$ python3 -q
>>> import numpy as np
>>> np.set_printoptions(precision=2, suppress=True, linewidth=120)
>>> J = np.array([[0, -1, -2], [2, 2, 2], [1, -2, 0]])
>>> print(J)
[[ 0 -1 -2]
 [ 2  2  2]
 [ 1 -2  0]]
>>> O = J.astype(float).copy()
>>> for j in range(3):
...     O[:, j] -= O[:, :j] @ (O[:, :j].T @ O[:, j])
...     O[:, j] /= np.linalg.norm(O[:, j])
... 
>>> O
array([[ 0.  , -0.35, -0.94],
       [ 0.89,  0.42, -0.16],
       [ 0.45, -0.84,  0.31]])
>>> np.round(O.T @ J, 2) + 0
array([[2.24, 0.89, 1.79],
       [0.  , 2.86, 1.54],
       [0.  , 0.  , 1.56]])
>>> np.round(O.T @ O, 2) + 0
array([[1., 0., 0.],
       [0., 1., 0.],
       [0., 0., 1.]])
>>> np.round(O @ O.T, 2) + 0
array([[1., 0., 0.],
       [0., 1., 0.],
       [0., 0., 1.]])
>>> np.round(O[:, 2] @ O[:, 0], 2)
np.float64(-0.0)
>>> np.linalg.pinv(O)
array([[ 0.  ,  0.89,  0.45],
       [-0.35,  0.42, -0.84],
       [-0.94, -0.16,  0.31]])
>>> hat = np.triu(np.array([[2, -4, 4], [3, 7, 4], [6, 0, -2]]), 1) + np.eye(3)
>>> out = hat @ J @ np.linalg.inv(hat)
>>> np.round(np.linalg.det(out), 2)
np.float64(10.0)
>>> print(hat @ J - J @ hat)
[[ -4. -16.  -4.]
 [  4.   0. -16.]
 [  0.   4.   4.]]
>>> np.linalg.matrix_rank(out)
np.int64(3)
>>> arr = np.vander(np.arange(6) - 4, 4, increasing=True)
>>> arr
array([[  1,  -4,  16, -64],
       [  1,  -3,   9, -27],
       [  1,  -2,   4,  -8],
       [  1,  -1,   1,  -1],
       [  1,   0,   0,   0],
       [  1,   1,   1,   1]])
>>> print(arr.reshape(-1, 2))
[[  1  -4]
 [ 16 -64]
 [  1  -3]
 [  9 -27]
 [  1  -2]
 [  4  -8]
 [  1  -1]
 [  1  -1]
 [  1   0]
 [  0   0]
 [  1   1]
 [  1   1]]
>>> T = arr.reshape(6, 2, -1)
>>> print(T.sum(axis=1))
[[ 17 -68]
 [ 10 -30]
 [  5 -10]
 [  2  -2]
 [  1   0]
 [  2   2]]
>>> np.swapaxes(T, 1, 2)[5]
array([[1, 1],
       [1, 1]])
>>> print(np.einsum("ihd,ihd->ih", T, T))
[[  17 4352]
 [  10  810]
 [   5   80]
 [   2    2]
 [   1    0]
 [   2    2]]
>>> f, g = arr[5], arr[1]
>>> f @ g
np.int64(-20)
>>> f @ f
np.int64(4)
>>> pr = (f @ g) / (f @ f) * f
>>> pr
array([-5., -5., -5., -5.])
>>> g - pr
array([  6.,   2.,  14., -22.])
>>> print(round(np.linalg.norm(f + g) ** 2 + np.linalg.norm(f - g) ** 2, 2))
1648.0
